$ python -q
>>> import numpy as np
>>> np.set_printoptions(suppress=True, linewidth=200)
>>> def rd(a):
...     return np.round(a, 2) + 0
... 
>>> M = np.loadtxt("dump.csv", delimiter=",")
>>> M
array([[  0.,  -7.,  -5.,   0.,   3.,  13.,  -7.,  -5.,  -6.,   9.,  -6.,  -7.],
       [  7.,   0., -12.,  11.,   3.,  10., -17.,  -8.,   0.,   6.,  -9.,   5.],
       [  5.,  12.,   0.,  -5.,   2.,   4.,  15., -12.,   2.,   7.,  13.,   3.],
       [  0., -11.,   5.,   0.,   6.,  -5.,   6.,   7.,   1.,   8.,   2.,  -2.],
       [ -3.,  -3.,  -2.,  -6.,   0.,   2.,   3.,  11., -11., -13., -12.,   4.],
       [-13., -10.,  -4.,   5.,  -2.,   0.,  -3.,  -4.,   8.,   1.,  -6.,   5.],
       [  7.,  17., -15.,  -6.,  -3.,   3.,   0.,  18., -13.,  -3.,  15.,  -6.],
       [  5.,   8.,  12.,  -7., -11.,   4., -18.,   0.,   0.,   7.,   7.,   4.],
       [  6.,   0.,  -2.,  -1.,  11.,  -8.,  13.,   0.,   0.,  -3.,   1.,   0.],
       [ -9.,  -6.,  -7.,  -8.,  13.,  -1.,   3.,  -7.,   3.,   0.,  -7.,   8.],
       [  6.,   9., -13.,  -2.,  12.,   6., -15.,  -7.,  -1.,   7.,   0.,  12.],
       [  7.,  -5.,  -3.,   2.,  -4.,  -5.,   6.,  -4.,   0.,  -8., -12.,   0.]])
>>> x = np.array([1, -1, 3, -3, 2, 3, -1, 0, 2, 1, -3, -2])
>>> np.sign((M @ x).round(6))
array([ 1.,  1., -1.,  1.,  1., -1., -1.,  1., -1.,  1.,  1., -1.])
>>> M * x
array([[  0.,   7., -15.,  -0.,   6.,  39.,   7.,  -0., -12.,   9.,  18.,  14.],
       [  7.,  -0., -36., -33.,   6.,  30.,  17.,  -0.,   0.,   6.,  27., -10.],
       [  5., -12.,   0.,  15.,   4.,  12., -15.,  -0.,   4.,   7., -39.,  -6.],
       [  0.,  11.,  15.,  -0.,  12., -15.,  -6.,   0.,   2.,   8.,  -6.,   4.],
       [ -3.,   3.,  -6.,  18.,   0.,   6.,  -3.,   0., -22., -13.,  36.,  -8.],
       [-13.,  10., -12., -15.,  -4.,   0.,   3.,  -0.,  16.,   1.,  18., -10.],
       [  7., -17., -45.,  18.,  -6.,   9.,  -0.,   0., -26.,  -3., -45.,  12.],
       [  5.,  -8.,  36.,  21., -22.,  12.,  18.,   0.,   0.,   7., -21.,  -8.],
       [  6.,  -0.,  -6.,   3.,  22., -24., -13.,   0.,   0.,  -3.,  -3.,  -0.],
       [ -9.,   6., -21.,  24.,  26.,  -3.,  -3.,  -0.,   6.,   0.,  21., -16.],
       [  6.,  -9., -39.,   6.,  24.,  18.,  15.,  -0.,  -2.,   7.,  -0., -24.],
       [  7.,   5.,  -9.,  -6.,  -8., -15.,  -6.,  -0.,   0.,  -8.,  36.,  -0.]])
>>> rng = np.random.default_rng(85)
>>> labels = rng.permutation(12)
>>> labels
array([ 4,  8, 10,  2,  9, 11,  3,  7,  0,  6,  1,  5])
>>> M2 = M[labels][:, labels]
>>> rd(np.sort(np.abs(np.linalg.eigvals(M2))))
array([ 0.53,  0.53,  7.55,  7.55, 17.41, 17.41, 22.05, 22.05, 34.57, 34.57, 45.81, 45.81])
>>> M2 = np.array([[1, 1],
...     [2, 0],
...     [0, 0],
...     [0, 0],
...     [0, 2],
...     [0, 2],
...     [2, 1],
...     [2, 1],
...     [0, 1],
...     [2, 0],
...     [0, 0],
...     [1, 1]])
>>> np.linalg.matrix_rank(M @ M2)
np.int64(2)
>>> np.einsum("ij,ij->i", M, M)
array([ 528.,  918.,  814.,  365.,  642.,  465., 1380.,  857.,  405.,  580.,  938.,  388.])
>>> M2.T @ M.T
array([[-27., -26.,  52.,  18.,  -3., -40.,  65.,   3.,  26., -21.,   6., -15.],
       [  7.,  13.,  25.,  14.,   8., -11.,   6., -23.,  25.,  22.,  31.,  -9.]])
>>> np.einsum("ik,kj->ji", M, M2)
array([[-27., -26.,  52.,  18.,  -3., -40.,  65.,   3.,  26., -21.,   6., -15.],
       [  7.,  13.,  25.,  14.,   8., -11.,   6., -23.,  25.,  22.,  31.,  -9.]])
>>> O, evecs = np.linalg.qr(M[:, :10])[0], np.linalg.qr(M[:, 10:])[0]
>>> sv = np.linalg.svd(O.T @ evecs, compute_uv=False)
>>> rd(np.linalg.norm(O @ O.T - evecs @ evecs.T, 2))
np.float64(1.0)
>>> rd(np.degrees(np.arccos(sv.clip(0, 1))))
array([ 1.78, 15.18])
>>> (sv > 0.9).sum()
np.int64(2)
>>> E = -3 * np.eye(8) + np.ones((8, 8))
>>> E
array([[-2.,  1.,  1.,  1.,  1.,  1.,  1.,  1.],
       [ 1., -2.,  1.,  1.,  1.,  1.,  1.,  1.],
       [ 1.,  1., -2.,  1.,  1.,  1.,  1.,  1.],
       [ 1.,  1.,  1., -2.,  1.,  1.,  1.,  1.],
       [ 1.,  1.,  1.,  1., -2.,  1.,  1.,  1.],
       [ 1.,  1.,  1.,  1.,  1., -2.,  1.,  1.],
       [ 1.,  1.,  1.,  1.,  1.,  1., -2.,  1.],
       [ 1.,  1.,  1.,  1.,  1.,  1.,  1., -2.]])
>>> rd(np.linalg.eigvalsh(E).min())
np.float64(-3.0)
>>> x = np.array([0, -2, 1, -1, -7, 5, 3, -5])
>>> E @ np.ones(8)
array([5., 5., 5., 5., 5., 5., 5., 5.])
>>> E @ (2 * x)
array([-12.,   0., -18.,  -6.,  30., -42., -30.,  18.])
>>> (E * x).sum(axis=1)
array([ -6.,   0.,  -9.,  -3.,  15., -21., -15.,   9.])
>>> E @ x
array([ -6.,   0.,  -9.,  -3.,  15., -21., -15.,   9.])
>>> np.linalg.norm(E @ x) <= np.linalg.norm(E, 2) * np.linalg.norm(x) + 1e-9
np.True_
>>> evals, evecs = np.linalg.eigh(E)
>>> np.abs(evecs[:, -1]).round(6).argmax()
np.int64(0)
>>> evals, evecs = np.linalg.eigh(E)
>>> x = np.array([0, 0, 2, 1, 1, 0, 1, 0])
>>> x @ E @ x
np.float64(4.0)
>>> rd(x @ E @ x / (x @ x)), rd(evals[0]), rd(evals[-1])
(np.float64(0.57), np.float64(-3.0), np.float64(5.0))
>>> rd(evecs * np.abs(evals) @ evecs.T)
array([[3.25, 0.25, 0.25, 0.25, 0.25, 0.25, 0.25, 0.25],
       [0.25, 3.25, 0.25, 0.25, 0.25, 0.25, 0.25, 0.25],
       [0.25, 0.25, 3.25, 0.25, 0.25, 0.25, 0.25, 0.25],
       [0.25, 0.25, 0.25, 3.25, 0.25, 0.25, 0.25, 0.25],
       [0.25, 0.25, 0.25, 0.25, 3.25, 0.25, 0.25, 0.25],
       [0.25, 0.25, 0.25, 0.25, 0.25, 3.25, 0.25, 0.25],
       [0.25, 0.25, 0.25, 0.25, 0.25, 0.25, 3.25, 0.25],
       [0.25, 0.25, 0.25, 0.25, 0.25, 0.25, 0.25, 3.25]])
>>> rd(np.linalg.eigvalsh(E[1:, 1:]))
array([-3., -3., -3., -3., -3., -3.,  4.])
>>> rd(evecs * np.maximum(evals, 0) @ evecs.T)
array([[0.63, 0.63, 0.63, 0.63, 0.63, 0.63, 0.63, 0.63],
       [0.63, 0.63, 0.63, 0.63, 0.63, 0.63, 0.63, 0.63],
       [0.63, 0.63, 0.63, 0.63, 0.63, 0.63, 0.63, 0.63],
       [0.63, 0.63, 0.63, 0.63, 0.63, 0.63, 0.63, 0.63],
       [0.63, 0.63, 0.63, 0.63, 0.63, 0.63, 0.63, 0.63],
       [0.63, 0.63, 0.63, 0.63, 0.63, 0.63, 0.63, 0.63],
       [0.63, 0.63, 0.63, 0.63, 0.63, 0.63, 0.63, 0.63],
       [0.63, 0.63, 0.63, 0.63, 0.63, 0.63, 0.63, 0.63]])
>>> np.abs(E).sum(axis=1).max(), rd(np.abs(evals).max())
(np.float64(9.0), np.float64(5.0))
>>> (np.sign(evecs[:, -1].round(6)) == np.sign(evecs[0, -1].round(6))).astype(int)
array([1, 1, 1, 1, 1, 1, 1, 1])
>>> E @ np.ones(8)
array([5., 5., 5., 5., 5., 5., 5., 5.])
>>> np.allclose(E @ E.T, E.T @ E)
True
>>> (E @ E)[0]
array([11.,  2.,  2.,  2.,  2.,  2.,  2.,  2.])
>>> A = np.load("data.npy")
>>> A
array([[ 0,  0,  0,  0,  0,  0,  0,  0,  0],
       [ 0, 25, 25,  0,  5, 20, 10, 10, 10],
       [ 0, 25, 25,  0,  5, 20, 10, 10, 10],
       [ 0,  0,  0,  0,  0,  0,  0,  0,  0],
       [ 0,  5,  5,  0,  1,  4,  2,  2,  2],
       [ 0, 20, 20,  0,  4, 16,  8,  8,  8],
       [ 0, 10, 10,  0,  2,  8,  4,  4,  4],
       [ 0, 10, 10,  0,  2,  8,  4,  4,  4],
       [ 0, 10, 10,  0,  2,  8,  4,  4,  4]])
>>> Uu, sv, Vh = np.linalg.svd(A)
>>> rd(sv)
array([79.,  0.,  0.,  0.,  0.,  0.,  0.,  0.,  0.])
>>> M2 = Uu[:, :1] @ np.diag(sv[:1]) @ Vh[:1]
>>> rd(np.linalg.norm(A - M2, 2)), rd(sv[1])
(np.float64(0.0), np.float64(0.0))
>>> rd(np.linalg.norm(A - M2) / np.linalg.norm(A))
np.float64(0.0)
>>> rd(np.abs(A - M2).max())
np.float64(0.0)
>>> rk = np.linalg.matrix_rank(A)
>>> rk
np.int64(1)
>>> null = np.linalg.svd(A)[2][rk:].T
>>> [int(np.linalg.matrix_rank(np.delete(A, i, axis=0))) for i in range(9)]
[1, 1, 1, 1, 1, 1, 1, 1, 1]
>>> rd(null @ null.T)
array([[ 1.  ,  0.  ,  0.  ,  0.  ,  0.  ,  0.  ,  0.  ,  0.  ,  0.  ],
       [ 0.  ,  0.68, -0.32,  0.  , -0.06, -0.25, -0.13, -0.13, -0.13],
       [ 0.  , -0.32,  0.68,  0.  , -0.06, -0.25, -0.13, -0.13, -0.13],
       [ 0.  ,  0.  ,  0.  ,  1.  ,  0.  ,  0.  ,  0.  ,  0.  ,  0.  ],
       [ 0.  , -0.06, -0.06,  0.  ,  0.99, -0.05, -0.03, -0.03, -0.03],
       [ 0.  , -0.25, -0.25,  0.  , -0.05,  0.8 , -0.1 , -0.1 , -0.1 ],
       [ 0.  , -0.13, -0.13,  0.  , -0.03, -0.1 ,  0.95, -0.05, -0.05],
       [ 0.  , -0.13, -0.13,  0.  , -0.03, -0.1 , -0.05,  0.95, -0.05],
       [ 0.  , -0.13, -0.13,  0.  , -0.03, -0.1 , -0.05, -0.05,  0.95]])
>>> np.linalg.matrix_rank(A.T @ A), np.linalg.matrix_rank(A @ A.T)
(np.int64(1), np.int64(1))
>>> [int(np.linalg.matrix_rank(A[:, :j + 1])) for j in range(9)]
[0, 1, 1, 1, 1, 1, 1, 1, 1]
>>> evals, evecs = np.linalg.eigh(A)
>>> x = np.array([-2, 2, 2, 1, -2, -1, -1, -1, -1])
>>> np.abs(A).sum(axis=1).max(), rd(np.abs(evals).max())
(np.int64(105), np.float64(79.0))
>>> rd(evecs * np.abs(evals) @ evecs.T)
array([[ 0.,  0.,  0.,  0.,  0.,  0.,  0.,  0.,  0.],
       [ 0., 25., 25.,  0.,  5., 20., 10., 10., 10.],
       [ 0., 25., 25.,  0.,  5., 20., 10., 10., 10.],
       [ 0.,  0.,  0.,  0.,  0.,  0.,  0.,  0.,  0.],
       [ 0.,  5.,  5.,  0.,  1.,  4.,  2.,  2.,  2.],
       [ 0., 20., 20.,  0.,  4., 16.,  8.,  8.,  8.],
       [ 0., 10., 10.,  0.,  2.,  8.,  4.,  4.,  4.],
       [ 0., 10., 10.,  0.,  2.,  8.,  4.,  4.,  4.],
       [ 0., 10., 10.,  0.,  2.,  8.,  4.,  4.,  4.]])
>>> rd(evecs * np.maximum(evals, 0) @ evecs.T)
array([[ 0.,  0.,  0.,  0.,  0.,  0.,  0.,  0.,  0.],
       [ 0., 25., 25.,  0.,  5., 20., 10., 10., 10.],
       [ 0., 25., 25.,  0.,  5., 20., 10., 10., 10.],
       [ 0.,  0.,  0.,  0.,  0.,  0.,  0.,  0.,  0.],
       [ 0.,  5.,  5.,  0.,  1.,  4.,  2.,  2.,  2.],
       [ 0., 20., 20.,  0.,  4., 16.,  8.,  8.,  8.],
       [ 0., 10., 10.,  0.,  2.,  8.,  4.,  4.,  4.],
       [ 0., 10., 10.,  0.,  2.,  8.,  4.,  4.,  4.],
       [ 0., 10., 10.,  0.,  2.,  8.,  4.,  4.,  4.]])
>>> rd(np.linalg.eigvalsh(A[1:, 1:]))
array([ 0.,  0.,  0.,  0.,  0.,  0.,  0., 79.])
>>> np.unique(A.round(6), axis=0).shape
(5, 9)
>>> np.allclose(A[:-1].T @ np.linalg.lstsq(A[:-1].T, A[-1])[0], A[-1])
True
>>> np.abs(np.diag(np.linalg.qr(A)[1])) > 1e-9
array([False,  True, False, False, False, False, False, False, False])
>>> m1 = np.loadtxt("w.csv", delimiter=",")
>>> m1
array([[-6.,  0.,  0.,  0.,  0.,  0.,  0.,  0.,  0.],
       [ 0.,  8.,  0.,  0.,  0.,  0.,  0.,  0.,  0.],
       [ 0.,  0., -2.,  0.,  0.,  0.,  0.,  0.,  0.],
       [ 0.,  0.,  0.,  1.,  0.,  0.,  0.,  0.,  0.],
       [ 0.,  0.,  0.,  0.,  4.,  0.,  0.,  0.,  0.],
       [ 0.,  0.,  0.,  0.,  0., -8.,  0.,  0.,  0.],
       [ 0.,  0.,  0.,  0.,  0.,  0., -2.,  0.,  0.],
       [ 0.,  0.,  0.,  0.,  0.,  0.,  0.,  8.,  0.],
       [ 0.,  0.,  0.,  0.,  0.,  0.,  0.,  0., -2.]])
>>> O, R = np.linalg.qr(m1)
>>> np.abs(np.diag(R))
array([6., 8., 2., 1., 4., 8., 2., 8., 2.])
>>> np.trace(O @ O.T)
np.float64(9.0)
>>> R
array([[-6.,  0.,  0.,  0.,  0.,  0.,  0.,  0.,  0.],
       [ 0.,  8.,  0.,  0.,  0.,  0.,  0.,  0.,  0.],
       [ 0.,  0., -2.,  0.,  0.,  0.,  0.,  0.,  0.],
       [ 0.,  0.,  0.,  1.,  0.,  0.,  0.,  0.,  0.],
       [ 0.,  0.,  0.,  0.,  4.,  0.,  0.,  0.,  0.],
       [ 0.,  0.,  0.,  0.,  0., -8.,  0.,  0.,  0.],
       [ 0.,  0.,  0.,  0.,  0.,  0., -2.,  0.,  0.],
       [ 0.,  0.,  0.,  0.,  0.,  0.,  0.,  8.,  0.],
       [ 0.,  0.,  0.,  0.,  0.,  0.,  0.,  0., -2.]])
>>> np.allclose(R.T @ R, m1.T @ m1)
True
>>> labels = rng.permutation(8)
>>> labels
array([1, 4, 5, 6, 2, 7, 0, 3])
>>> M2 = E[labels][:, labels]
>>> np.diag(M2)
array([-2., -2., -2., -2., -2., -2., -2., -2.])
>>> np.prod(np.diag(m1)), rd(np.linalg.det(m1))
(np.float64(-98304.0), np.float64(-98304.0))
>>> [int(np.linalg.matrix_rank(np.linalg.matrix_power(m1, p))) for p in range(1, 10)]
[9, 9, 9, 9, 9, 9, 9, 9, 9]
>>> np.linalg.matrix_rank(m1 - m1[0, 0] * np.eye(9))
np.int64(8)
>>> rd(np.sort(np.linalg.eigvals(m1)))
array([-8., -6., -2., -2., -2.,  1.,  4.,  8.,  8.])
>>> labels = rng.permutation(9)
>>> M2 = m1[:, labels] * rng.choice([-1, 1], 9)
>>> M2
array([[-0.,  0., -0., -0., -0., -0., -6.,  0., -0.],
       [-0.,  0., -0., -0., -0., -0.,  0.,  0., -8.],
       [-0.,  0., -0., -0., -0., -0.,  0., -2., -0.],
       [-0.,  0., -0., -0., -0., -1.,  0.,  0., -0.],
       [-0.,  4., -0., -0., -0., -0.,  0.,  0., -0.],
       [-0.,  0.,  8., -0., -0., -0.,  0.,  0., -0.],
       [ 2.,  0., -0., -0., -0., -0.,  0.,  0., -0.],
       [-0.,  0., -0., -8., -0., -0.,  0.,  0., -0.],
       [-0.,  0., -0., -0.,  2., -0.,  0.,  0., -0.]])
>>> Uu, _, Vh = np.linalg.svd(m1.T @ M2)
>>> rd(np.linalg.lstsq(m1, M2)[0])
array([[ 0.,  0.,  0.,  0.,  0.,  0.,  1.,  0.,  0.],
       [ 0.,  0.,  0.,  0.,  0.,  0.,  0.,  0., -1.],
       [ 0.,  0.,  0.,  0.,  0.,  0.,  0.,  1.,  0.],
       [ 0.,  0.,  0.,  0.,  0., -1.,  0.,  0.,  0.],
       [ 0.,  1.,  0.,  0.,  0.,  0.,  0.,  0.,  0.],
       [ 0.,  0., -1.,  0.,  0.,  0.,  0.,  0.,  0.],
       [-1.,  0.,  0.,  0.,  0.,  0.,  0.,  0.,  0.],
       [ 0.,  0.,  0., -1.,  0.,  0.,  0.,  0.,  0.],
       [ 0.,  0.,  0.,  0., -1.,  0.,  0.,  0.,  0.]])
>>> Uu @ Vh
array([[ 0.,  0.,  0.,  0.,  0.,  0.,  1.,  0.,  0.],
       [ 0.,  0.,  0.,  0.,  0.,  0.,  0.,  0., -1.],
       [ 0.,  0.,  0.,  0.,  0.,  0.,  0.,  1.,  0.],
       [ 0.,  0.,  0.,  0.,  0., -1.,  0.,  0.,  0.],
       [ 0.,  1.,  0.,  0.,  0.,  0.,  0.,  0.,  0.],
       [ 0.,  0., -1.,  0.,  0.,  0.,  0.,  0.,  0.],
       [-1.,  0.,  0.,  0.,  0.,  0.,  0.,  0.,  0.],
       [ 0.,  0.,  0., -1.,  0.,  0.,  0.,  0.,  0.],
       [ 0.,  0.,  0.,  0., -1.,  0.,  0.,  0.,  0.]])
